% python3 -q
>>> import numpy as np
>>> from numpy import linalg as LA
>>> np.set_printoptions(precision=2, suppress=True, linewidth=100)
>>> data = np.tanh(np.array([[1.2],
...     [-1.0],
...     [0.3],
...     [0.1],
...     [0.5],
...     [0.0],
...     [0.7],
...     [-0.1],
...     [-0.7],
...     [-1.4],
...     [0.5],
...     [0.5],
...     [0.2],
...     [-0.4],
...     [-1.0],
...     [-0.4],
...     [0.8],
...     [1.8],
...     [1.7],
...     [-0.1]]) @ np.array([[0.6, -0.9, 0.9]]))
>>> data
array([[ 0.62, -0.79,  0.79],
       [-0.54,  0.72, -0.72],
       [ 0.18, -0.26,  0.26],
       [ 0.06, -0.09,  0.09],
       [ 0.29, -0.42,  0.42],
       [ 0.  ,  0.  ,  0.  ],
       [ 0.4 , -0.56,  0.56],
       [-0.06,  0.09, -0.09],
       [-0.4 ,  0.56, -0.56],
       [-0.69,  0.85, -0.85],
       [ 0.29, -0.42,  0.42],
       [ 0.29, -0.42,  0.42],
       [ 0.12, -0.18,  0.18],
       [-0.24,  0.35, -0.35],
       [-0.54,  0.72, -0.72],
       [-0.24,  0.35, -0.35],
       [ 0.45, -0.62,  0.62],
       [ 0.79, -0.92,  0.92],
       [ 0.77, -0.91,  0.91],
       [-0.06,  0.09, -0.09]])
>>> Uu, sigma, Vt = LA.svd(data)
>>> sigma.round(2) + 0
array([3.94, 0.13, 0.  ])
>>> np.argmax(sigma[:-1] / (sigma[1:] + 1e-6)) + 1
np.int64(2)
>>> A2 = Uu[:, :2] @ np.diag(sigma[:2]) @ Vt[:2]
>>> LA.matrix_rank(A2)
np.int64(2)
>>> np.unique(data.round(6), axis=0).shape
(15, 3)
>>> data @ LA.pinv(data) @ data
array([[ 0.62, -0.79,  0.79],
       [-0.54,  0.72, -0.72],
       [ 0.18, -0.26,  0.26],
       [ 0.06, -0.09,  0.09],
       [ 0.29, -0.42,  0.42],
       [ 0.  ,  0.  ,  0.  ],
       [ 0.4 , -0.56,  0.56],
       [-0.06,  0.09, -0.09],
       [-0.4 ,  0.56, -0.56],
       [-0.69,  0.85, -0.85],
       [ 0.29, -0.42,  0.42],
       [ 0.29, -0.42,  0.42],
       [ 0.12, -0.18,  0.18],
       [-0.24,  0.35, -0.35],
       [-0.54,  0.72, -0.72],
       [-0.24,  0.35, -0.35],
       [ 0.45, -0.62,  0.62],
       [ 0.79, -0.92,  0.92],
       [ 0.77, -0.91,  0.91],
       [-0.06,  0.09, -0.09]])
>>> print(np.round(np.trace(LA.pinv(data) @ data), 2))
2.0
>>> cov = np.cov(data, rowvar=False)
>>> data.std(axis=0)
array([0.42, 0.54, 0.54])
>>> cov.shape
(3, 3)
>>> np.round(np.polyfit(data[:, 1], data[:, 0], 1), 2) + 0
array([-0.77,  0.  ])
>>> np.median(data, axis=0)
array([ 0.09, -0.13,  0.13])
>>> np.argwhere(np.triu(np.abs(np.corrcoef(data.T)) > 0.8, 1))
array([[0, 1],
       [0, 2],
       [1, 2]])
>>> w1 = np.array([[1, 2], [-2, -1], [2, 0]])
>>> beta = np.array([3, 4])
>>> hid = np.maximum(data @ w1 + beta, 0)
>>> print((hid > 0).mean(axis=0))
[0.85 1.  ]
>>> C = np.array([[0, -2, 1], [1, 0, -3]])
>>> (hid @ C).round(6).argmax(axis=1)
array([0, 0, 0, 0, 0, 0, 0, 0, 0, 0, 0, 0, 0, 0, 0, 0, 0, 0, 0, 0])
>>> E = np.loadtxt("test11.csv", delimiter=",")
>>> E
array([[ 0.04,  0.15, -0.04, -0.1 ],
       [ 0.15,  0.64, -0.19, -0.41],
       [-0.04, -0.19,  0.06,  0.12],
       [-0.1 , -0.41,  0.12,  0.27]])
>>> # rank 1
>>> A2 = np.array([[1, 1], [1, 2]])
>>> C = np.kron(A2, E)
>>> C.shape
(8, 8)
>>> LA.matrix_rank(C)
np.int64(2)
>>> C
array([[ 0.04,  0.15, -0.04, -0.1 ,  0.04,  0.15, -0.04, -0.1 ],
       [ 0.15,  0.64, -0.19, -0.41,  0.15,  0.64, -0.19, -0.41],
       [-0.04, -0.19,  0.06,  0.12, -0.04, -0.19,  0.06,  0.12],
       [-0.1 , -0.41,  0.12,  0.27, -0.1 , -0.41,  0.12,  0.27],
       [ 0.04,  0.15, -0.04, -0.1 ,  0.07,  0.3 , -0.09, -0.2 ],
       [ 0.15,  0.64, -0.19, -0.41,  0.3 ,  1.28, -0.38, -0.83],
       [-0.04, -0.19,  0.06,  0.12, -0.09, -0.38,  0.11,  0.24],
       [-0.1 , -0.41,  0.12,  0.27, -0.2 , -0.83,  0.24,  0.54]])
